$ python -q
>>> import numpy as np
>>> np.set_printoptions(precision=1, suppress=True, linewidth=160)
>>> def rd(a):
...     return np.round(a, 1) + 0
... 
>>> mat = np.array([[0, -4, -3, 1, 0, 3, -2],
...     [-5, 4, 1, 3, 0, 0, 2],
...     [2, -3, 0, -3, 2, 0, 5],
...     [4, -2, -1, -5, -1, 0, -2],
...     [-3, -2, -2, 5, 0, -3, -4],
...     [4, 2, -2, 2, 1, 2, 5],
...     [-2, 5, 4, 1, -5, -2, -2]])
>>> mat[4] = mat[1]
>>> mat
array([[ 0, -4, -3,  1,  0,  3, -2],
       [-5,  4,  1,  3,  0,  0,  2],
       [ 2, -3,  0, -3,  2,  0,  5],
       [ 4, -2, -1, -5, -1,  0, -2],
       [-5,  4,  1,  3,  0,  0,  2],
       [ 4,  2, -2,  2,  1,  2,  5],
       [-2,  5,  4,  1, -5, -2, -2]])
>>> # rows 1 and 4 are equal
>>> rk = np.linalg.matrix_rank(mat)
>>> rk
np.int64(6)
>>> null = np.linalg.svd(mat)[2][rk:].T
>>> print(null.shape)
(7, 1)
>>> [int(np.linalg.matrix_rank(np.delete(mat, i, axis=0))) for i in range(7)]
[5, 6, 5, 5, 6, 5, 5]
>>> np.allclose(mat @ null, 0)
True
>>> print(rd(mat @ null))
[[0.]
 [0.]
 [0.]
 [0.]
 [0.]
 [0.]
 [0.]]
>>> [int(np.linalg.matrix_rank(mat[:, :j + 1])) for j in range(7)]
[1, 2, 3, 4, 5, 6, 6]
>>> np.linalg.matrix_rank(mat.T @ mat), np.linalg.matrix_rank(mat @ mat.T)
(np.int64(6), np.int64(6))
>>> rd(null @ null.T)
array([[ 0. ,  0. ,  0.1,  0. ,  0. ,  0.1,  0. ],
       [ 0. ,  0. ,  0.1,  0. ,  0. ,  0.1,  0. ],
       [ 0.1,  0.1,  0.4, -0.1,  0.2,  0.4, -0.1],
       [ 0. ,  0. , -0.1,  0. ,  0. , -0.1,  0. ],
       [ 0. ,  0. ,  0.2,  0. ,  0.1,  0.2, -0.1],
       [ 0.1,  0.1,  0.4, -0.1,  0.2,  0.5, -0.1],
       [ 0. ,  0. , -0.1,  0. , -0.1, -0.1,  0. ]])
>>> rd(null[:, 0] / null[np.abs(null[:, 0]).round(6).argmax(), 0])
array([ 0.1,  0.2,  0.9, -0.1,  0.5,  1. , -0.2])
>>> vec = np.array([1, 2, -2, -1, -1, -2, 0])
>>> h1 = np.maximum(mat @ vec, 0)
>>> np.maximum(mat @ vec, 0) - np.maximum(-mat @ vec, 0)
array([-9, -2, -3,  8, -2,  5,  8])
>>> h1
array([0, 0, 0, 8, 0, 5, 8])
>>> np.flatnonzero(h1 > 1e-9)
array([3, 5, 6])
>>> np.argsort(-np.linalg.norm(mat, axis=0).round(6), kind="stable")[:3]
array([0, 1, 6])
>>> U, sigma, vt = np.linalg.svd(mat)
>>> print(rd(sigma))
[14.4  9.7  7.1  5.3  2.2  2.   0. ]
>>> A2 = U[:, :6] @ np.diag(sigma[:6]) @ vt[:6]
>>> rd(np.linalg.norm(mat - A2) / np.linalg.norm(mat))
np.float64(0.0)
>>> print(rd(np.abs(mat - A2).max()))
0.0
>>> np.linalg.matrix_rank(A2)
np.int64(6)
>>> np.linalg.matrix_rank(mat, rtol=0.05)
np.int64(6)
>>> rng = np.random.default_rng(594)
>>> M = np.triu(rng.random((4, 4)) < 0.6, 1).astype(int)
>>> M = M + M.T
>>> M
array([[0, 1, 1, 0],
       [1, 0, 1, 1],
       [1, 1, 0, 1],
       [0, 1, 1, 0]])
>>> evals, vecs = np.linalg.eigh(M)
>>> np.unique(evals.round(6) + 0, return_counts=True)[1]
array([1, 1, 1, 1])
>>> rd(vecs.T @ vecs)
array([[1., 0., 0., 0.],
       [0., 1., 0., 0.],
       [0., 0., 1., 0.],
       [0., 0., 0., 1.]])
>>> rd(evals)
array([-1.6, -1. ,  0. ,  2.6])
>>> print(rd(vecs @ np.diag(evals) @ vecs.T))
[[0. 1. 1. 0.]
 [1. 0. 1. 1.]
 [1. 1. 0. 1.]
 [0. 1. 1. 0.]]
>>> (evals > 1e-8).sum(), (evals < -1e-8).sum()
(np.int64(1), np.int64(2))
>>> rd(np.abs(vecs[:, -1]))
array([0.4, 0.6, 0.6, 0.4])
>>> evals, vecs = np.linalg.eigh(M)
>>> vec = np.array([0, 2, 2, 3])
>>> print(rd(np.linalg.eigvalsh(M[1:, 1:])))
[-1. -1.  2.]
>>> rd(vecs * np.maximum(evals, 0) @ vecs.T)
array([[0.5, 0.6, 0.6, 0.5],
       [0.6, 0.8, 0.8, 0.6],
       [0.6, 0.8, 0.8, 0.6],
       [0.5, 0.6, 0.6, 0.5]])
>>> rd(vecs * np.abs(evals) @ vecs.T)
array([[1. , 0.2, 0.2, 1. ],
       [0.2, 1.6, 0.6, 0.2],
       [0.2, 0.6, 1.6, 0.2],
       [1. , 0.2, 0.2, 1. ]])
>>> print(vec @ M @ vec)
32
>>> T = np.stack([M, 3 * M, M[::-1]])
>>> print(np.linalg.matrix_rank(T))
[3 3 3]
>>> rd(np.linalg.det(T))
array([0., 0., 0.])
>>> np.einsum("bij,cij->bc", T, T)
array([[10, 30,  8],
       [30, 90, 24],
       [ 8, 24, 10]])
>>> X = np.loadtxt("out9.csv", delimiter=",")
>>> X
array([[ 1.2, -5.2,  0.1, -1.9],
       [-4. , -7. ,  0.7,  0. ],
       [ 4.7,  0.3,  2.7, -0.2],
       [ 3.5, -2.3,  1.3, -1.3],
       [ 1.1, -2. ,  2.3,  1. ],
       [10. ,  6.3,  4.9,  0.6],
       [ 6.7,  8. ,  7.1,  3.9],
       [ 0.5, -6.7, -0.6, -3.2],
       [-1. , -0.8,  3.8,  2. ],
       [ 4.8,  3.7,  4.9,  1.9],
       [ 6. ,  4.4,  4.9,  1.7],
       [-4.9, -8.8, -0.2, -0.4],
       [ 4.4, -0.8,  2. , -0.4],
       [ 0.4, -1.8,  2.7,  0.1],
       [ 5.6,  2.4,  3.7,  1.6],
       [ 2.6, -3.9,  0.5, -2.2],
       [ 4.6, -0.5,  2.1,  0. ],
       [-1.5, -8.4, -1.1, -2. ],
       [10.5,  3.7,  3. , -0.2],
       [ 0. , -7.9, -1.3, -2.8],
       [-2.9, -4.9,  1.7,  1.2],
       [ 7.2,  0.1,  1.7, -0.9],
       [ 5.1, -0.2,  2.2, -0.4],
       [ 2.6, -3.6,  0.7, -1.7],
       [ 3.2,  0. ,  3. ,  0.2],
       [-0.8,  0.6,  4.6,  3.7],
       [ 1.8,  0.3,  3.6,  2.1],
       [ 5.4, -0.4,  2. , -1.2],
       [ 1.2, -1.9,  2.3,  0.8],
       [-0.3, -4.9,  0.8, -1.5],
       [ 1.2, -3.3,  1.4, -0.9],
       [-0.2, -3.2,  1.9,  1.7],
       [ 0.5, -5.1,  0.4, -0.2]])
>>> Q, Rm = np.linalg.qr(X)
>>> rd(Q.T @ Q)
array([[1., 0., 0., 0.],
       [0., 1., 0., 0.],
       [0., 0., 1., 0.],
       [0., 0., 0., 1.]])
>>> rd(Q)
array([[ 0. , -0.3,  0. , -0.1],
       [ 0.2, -0.2, -0.2,  0. ],
       [-0.2, -0.1,  0. , -0.1],
       [-0.1, -0.2,  0. , -0.1],
       [ 0. , -0.1, -0.2,  0.2],
       [-0.4,  0.1,  0. , -0.2],
       [-0.3,  0.2, -0.3,  0. ],
       [ 0. , -0.3,  0.1, -0.3],
       [ 0. ,  0. , -0.4, -0.2],
       [-0.2,  0.1, -0.2, -0.1],
       [-0.2,  0.1, -0.2, -0.1],
       [ 0.2, -0.3, -0.2,  0.1],
       [-0.2, -0.1,  0. ,  0. ],
       [ 0. , -0.1, -0.2, -0.3],
       [-0.2,  0. , -0.1,  0.2],
       [-0.1, -0.2,  0.1, -0.2],
       [-0.2, -0.1,  0. ,  0.2],
       [ 0.1, -0.3,  0. ,  0.1],
       [-0.4,  0. ,  0.2,  0.2],
       [ 0. , -0.3,  0.1,  0. ],
       [ 0.1, -0.2, -0.3,  0.1],
       [-0.3, -0.1,  0.1,  0.2],
       [-0.2, -0.1,  0. ,  0. ],
       [-0.1, -0.2,  0. , -0.1],
       [-0.1, -0.1, -0.1, -0.2],
       [ 0. ,  0. , -0.4,  0.1],
       [-0.1,  0. , -0.2,  0.1],
       [-0.2, -0.1,  0. , -0.1],
       [ 0. , -0.1, -0.2,  0.1],
       [ 0. , -0.2, -0.1, -0.3],
       [ 0. , -0.2, -0.1, -0.2],
       [ 0. , -0.1, -0.2,  0.4],
       [ 0. , -0.2,  0. ,  0.3]])
>>> rd(Q @ Rm)
array([[ 1.2, -5.2,  0.1, -1.9],
       [-4. , -7. ,  0.7,  0. ],
       [ 4.7,  0.3,  2.7, -0.2],
       [ 3.5, -2.3,  1.3, -1.3],
       [ 1.1, -2. ,  2.3,  1. ],
       [10. ,  6.3,  4.9,  0.6],
       [ 6.7,  8. ,  7.1,  3.9],
       [ 0.5, -6.7, -0.6, -3.2],
       [-1. , -0.8,  3.8,  2. ],
       [ 4.8,  3.7,  4.9,  1.9],
       [ 6. ,  4.4,  4.9,  1.7],
       [-4.9, -8.8, -0.2, -0.4],
       [ 4.4, -0.8,  2. , -0.4],
       [ 0.4, -1.8,  2.7,  0.1],
       [ 5.6,  2.4,  3.7,  1.6],
       [ 2.6, -3.9,  0.5, -2.2],
       [ 4.6, -0.5,  2.1,  0. ],
       [-1.5, -8.4, -1.1, -2. ],
       [10.5,  3.7,  3. , -0.2],
       [ 0. , -7.9, -1.3, -2.8],
       [-2.9, -4.9,  1.7,  1.2],
       [ 7.2,  0.1,  1.7, -0.9],
       [ 5.1, -0.2,  2.2, -0.4],
       [ 2.6, -3.6,  0.7, -1.7],
       [ 3.2,  0. ,  3. ,  0.2],
       [-0.8,  0.6,  4.6,  3.7],
       [ 1.8,  0.3,  3.6,  2.1],
       [ 5.4, -0.4,  2. , -1.2],
       [ 1.2, -1.9,  2.3,  0.8],
       [-0.3, -4.9,  0.8, -1.5],
       [ 1.2, -3.3,  1.4, -0.9],
       [-0.2, -3.2,  1.9,  1.7],
       [ 0.5, -5.1,  0.4, -0.2]])
>>> rd(abs(Rm[0, 0])), rd(np.linalg.norm(X[:, 0]))
(np.float64(24.8), np.float64(24.8))
>>> print(rd(np.trace(Q @ Q.T)))
4.0
>>> np.allclose(Rm.T @ Rm, X.T @ X)
True
>>> P = Q @ np.linalg.solve(Q.T @ Q, Q.T)
>>> rd(np.trace(P))
np.float64(4.0)
>>> print(rd(P @ Q[:, 3]))
[-0.1  0.  -0.1 -0.1  0.2 -0.2  0.  -0.3 -0.2 -0.1 -0.1  0.1  0.  -0.3  0.2 -0.2  0.2  0.1  0.2  0.   0.1  0.2  0.  -0.1 -0.2  0.1  0.1 -0.1  0.1 -0.3 -0.2
  0.4  0.3]
>>> np.linalg.matrix_rank(np.eye(33) - P)
np.int64(29)
>>> W2 = X[[17, 2]].astype(float)
>>> for _ in range(3):
...     z = np.linalg.norm(X[:, None] - W2, axis=-1).argmin(axis=1)
...     W2 = np.array([X[z == j].mean(axis=0) for j in range(2)])
... 
>>> z
array([0, 0, 1, 1, 1, 1, 1, 0, 1, 1, 1, 0, 1, 0, 1, 0, 1, 0, 1, 0, 0, 1, 1, 0, 1, 1, 1, 1, 1, 0, 0, 0, 0])
>>> np.bincount(z)
array([14, 19])
>>> P = X @ np.linalg.solve(X.T @ X, X.T)
>>> np.linalg.matrix_rank(np.eye(33) - P)
np.int64(29)
>>> rd(np.linalg.eigvalsh(P))
array([0., 0., 0., 0., 0., 0., 0., 0., 0., 0., 0., 0., 0., 0., 0., 0., 0., 0., 0., 0., 0., 0., 0., 0., 0., 0., 0., 0., 0., 1., 1., 1., 1.])
